% ipython --no-banner

In [1]: import numpy as np

In [2]: np.set_printoptions(precision=2, suppress=True, linewidth=100)

In [3]: m1 = np.loadtxt("sample0.csv", delimiter=",")

In [4]: m1
Out[4]: 
array([[2., 0., 0., 2., 1., 0., 1., 0., 1.],
       [0., 2., 0., 0., 2., 1., 0., 1., 0.],
       [0., 0., 2., 0., 0., 2., 1., 0., 1.],
       [2., 0., 0., 2., 0., 0., 2., 1., 0.],
       [1., 2., 0., 0., 2., 0., 0., 2., 1.],
       [0., 1., 2., 0., 0., 2., 0., 0., 2.],
       [1., 0., 1., 2., 0., 0., 2., 0., 0.],
       [0., 1., 0., 1., 2., 0., 0., 2., 0.],
       [1., 0., 1., 0., 1., 2., 0., 0., 2.]])

In [5]: r = np.linalg.matrix_rank(m1)

In [6]: r
Out[6]: np.int64(8)

In [7]: ns = np.linalg.svd(m1)[2][r:].T

In [8]: [int(np.linalg.matrix_rank(m1[:i])) for i in range(1, len(m1) + 1)]
Out[8]: [1, 2, 3, 4, 5, 6, 7, 8, 8]

In [9]: [int(np.linalg.matrix_rank(np.delete(m1, i, axis=0))) for i in range(9)]
Out[9]: [8, 7, 8, 7, 7, 7, 8, 7, 8]

In [10]: np.linalg.matrix_rank(m1.T @ m1), np.linalg.matrix_rank(m1 @ m1.T)
Out[10]: (np.int64(8), np.int64(8))

In [11]: np.allclose(m1 @ ns, 0)
Out[11]: True

In [12]: np.round(ns @ ns.T, 2) + 0
Out[12]: 
array([[ 0.25,  0.  ,  0.25,  0.  ,  0.  ,  0.  , -0.25,  0.  , -0.25],
       [ 0.  ,  0.  ,  0.  ,  0.  ,  0.  ,  0.  ,  0.  ,  0.  ,  0.  ],
       [ 0.25,  0.  ,  0.25,  0.  ,  0.  ,  0.  , -0.25,  0.  , -0.25],
       [ 0.  ,  0.  ,  0.  ,  0.  ,  0.  ,  0.  ,  0.  ,  0.  ,  0.  ],
       [ 0.  ,  0.  ,  0.  ,  0.  ,  0.  ,  0.  ,  0.  ,  0.  ,  0.  ],
       [ 0.  ,  0.  ,  0.  ,  0.  ,  0.  ,  0.  ,  0.  ,  0.  ,  0.  ],
       [-0.25,  0.  , -0.25,  0.  ,  0.  ,  0.  ,  0.25,  0.  ,  0.25],
       [ 0.  ,  0.  ,  0.  ,  0.  ,  0.  ,  0.  ,  0.  ,  0.  ,  0.  ],
       [-0.25,  0.  , -0.25,  0.  ,  0.  ,  0.  ,  0.25,  0.  ,  0.25]])

In [13]: Uu, s, Vh = np.linalg.svd(m1)

In [14]: V = Vh[:(s > 1e-8).sum()]

In [15]: rng = np.random.default_rng(141)

In [16]: x = m1[6] + -1 * m1[7] + rng.integers(2) * np.eye(9)[1]

In [17]: x
Out[17]: array([ 1., -1.,  1.,  1., -2.,  0.,  2., -2.,  0.])

In [18]: round(float(np.linalg.norm(x - V.T @ V @ x)), 2)
Out[18]: 0.0

In [19]: np.allclose(V.T @ V @ x, x)
Out[19]: True

In [20]: np.linalg.matrix_rank(np.vstack([m1, x]))
Out[20]: np.int64(8)

In [21]: np.diag(V.T @ V)
Out[21]: array([0.75, 1.  , 0.75, 1.  , 1.  , 1.  , 0.75, 1.  , 0.75])

In [22]: vals, V = np.linalg.eigh(m1)

In [23]: (vals > 1e-8).sum(), (vals < -1e-8).sum()
Out[23]: (np.int64(6), np.int64(2))

In [24]: np.round(np.linalg.eigvalsh(m1 @ m1), 2) + 0
Out[24]: array([ 0.  ,  0.36,  1.16,  1.26,  1.66,  4.69, 22.79, 24.58, 45.51])

In [25]: np.round(V @ np.diag(vals) @ V.T, 2) + 0
Out[25]: 
array([[2., 0., 0., 2., 1., 0., 1., 0., 1.],
       [0., 2., 0., 0., 2., 1., 0., 1., 0.],
       [0., 0., 2., 0., 0., 2., 1., 0., 1.],
       [2., 0., 0., 2., 0., 0., 2., 1., 0.],
       [1., 2., 0., 0., 2., 0., 0., 2., 1.],
       [0., 1., 2., 0., 0., 2., 0., 0., 2.],
       [1., 0., 1., 2., 0., 0., 2., 0., 0.],
       [0., 1., 0., 1., 2., 0., 0., 2., 0.],
       [1., 0., 1., 0., 1., 2., 0., 0., 2.]])

In [26]: vals.round(2) + 0
Out[26]: array([-1.29, -1.08,  0.  ,  0.6 ,  1.12,  2.17,  4.77,  4.96,  6.75])

In [27]: np.linalg.eigvalsh(m1 + -1 * np.eye(9))
Out[27]: array([-2.29, -2.08, -1.  , -0.4 ,  0.12,  1.17,  3.77,  3.96,  5.75])

In [28]: np.round(V.T @ V, 2) + 0
Out[28]: 
array([[1., 0., 0., 0., 0., 0., 0., 0., 0.],
       [0., 1., 0., 0., 0., 0., 0., 0., 0.],
       [0., 0., 1., 0., 0., 0., 0., 0., 0.],
       [0., 0., 0., 1., 0., 0., 0., 0., 0.],
       [0., 0., 0., 0., 1., 0., 0., 0., 0.],
       [0., 0., 0., 0., 0., 1., 0., 0., 0.],
       [0., 0., 0., 0., 0., 0., 1., 0., 0.],
       [0., 0., 0., 0., 0., 0., 0., 1., 0.],
       [0., 0., 0., 0., 0., 0., 0., 0., 1.]])

In [29]: np.unique(vals.round(6) + 0, return_counts=True)[1]
Out[29]: array([1, 1, 1, 1, 1, 1, 1, 1, 1])

In [30]: round(float(vals.sum()), 2), np.trace(m1)
Out[30]: (18.0, np.float64(18.0))

In [31]: vals, V = np.linalg.eigh(m1)

In [32]: x = np.array([1, -1, 1, -1, 2, 1, 3, 0, 0])

In [33]: np.abs(m1).sum(axis=1).max(), np.round(np.abs(vals).max(), 2)
Out[33]: (np.float64(8.0), np.float64(6.75))

In [34]: w1 = np.array([[-1, -1, 2, 0, 7],
    ...:     [8, 8, -6, 9, 2],
    ...:     [-4, -6, 7, 7, -1],
    ...:     [5, 6, -6, -6, 9],
    ...:     [-2, -7, 6, 1, 3],
    ...:     [0, -2, 7, -1, 4],
    ...:     [0, -9, 0, 5, 0],
    ...:     [-9, 5, -9, -3, 9],
    ...:     [0, 4, -6, -7, 7]])

In [35]: coef = np.array([3, 2, -1, 2, 1])

In [36]: H = np.maximum(m1 @ w1 + coef, 0)

In [37]: (H > 0).astype(int)
Out[37]: 
array([[1, 0, 0, 0, 1],
       [1, 1, 0, 1, 1],
       [0, 0, 1, 1, 1],
       [1, 0, 0, 0, 1],
       [0, 1, 0, 1, 1],
       [1, 1, 1, 1, 1],
       [1, 0, 0, 1, 1],
       [0, 1, 0, 1, 1],
       [0, 0, 1, 0, 1]])

In [38]: H
Out[38]: 
array([[ 9.,  0.,  0.,  0., 43.],
       [ 6.,  7.,  0., 18., 24.],
       [ 0.,  0., 21., 12., 14.],
       [ 2.,  0.,  0.,  0., 42.],
       [ 0., 17.,  0.,  9., 43.],
       [ 3.,  2.,  9.,  9., 23.],
       [ 8.,  0.,  0.,  7., 25.],
       [ 0., 12.,  0.,  1., 36.],
       [ 0.,  0., 16.,  0., 32.]])

In [39]: (H > 0).mean(axis=0)
Out[39]: array([0.56, 0.44, 0.33, 0.67, 1.  ])

In [40]: np.linalg.matrix_rank(H)
Out[40]: np.int64(5)

In [41]: W2 = np.array([[0, 1], [0, 0], [2, 3], [1, 3], [0, 1]])

In [42]: H @ W2
Out[42]: 
array([[  0.,  52.],
       [ 18.,  84.],
       [ 54., 113.],
       [  0.,  44.],
       [  9.,  70.],
       [ 27.,  80.],
       [  7.,  54.],
       [  1.,  39.],
       [ 32.,  80.]])

In [43]: A = np.load("m.npy")

In [44]: A
Out[44]: 
array([[-1,  0,  0,  2,  0],
       [ 0, -9,  6,  0, -8],
       [ 0, -1, -2,  0, -3],
       [ 4,  0,  0, -5,  0],
       [ 0,  0,  4,  0, -9]])

In [45]: # splits into 2 blocks

In [46]: Y = np.linalg.inv(A)

In [47]: np.round(np.linalg.inv(Y), 2) + 0
Out[47]: 
array([[-1.,  0.,  0.,  2.,  0.],
       [ 0., -9.,  6.,  0., -8.],
       [ 0., -1., -2.,  0., -3.],
       [ 4.,  0.,  0., -5.,  0.],
       [ 0.,  0.,  4.,  0., -9.]])

In [48]: round(float(np.linalg.det(A) * np.linalg.det(Y)), 2)
Out[48]: 1.0

In [49]: Y
Out[49]: 
array([[ 1.67,  0.  ,  0.  ,  0.67,  0.  ],
       [-0.  , -0.1 , -0.08, -0.  ,  0.12],
       [ 0.  ,  0.03, -0.28,  0.  ,  0.07],
       [ 1.33,  0.  ,  0.  ,  0.33,  0.  ],
       [-0.  ,  0.01, -0.12, -0.  , -0.08]])

In [50]: np.linalg.det(A) * Y
Out[50]: 
array([[1460.,    0.,    0.,  584.,    0.],
       [  -0.,  -90.,  -66.,   -0.,  102.],
       [   0.,   27., -243.,    0.,   57.],
       [1168.,    0.,    0.,  292.,    0.],
       [  -0.,   12., -108.,   -0.,  -72.]])

In [51]: round(np.linalg.cond(A), 2)
Out[51]: np.float64(35.47)
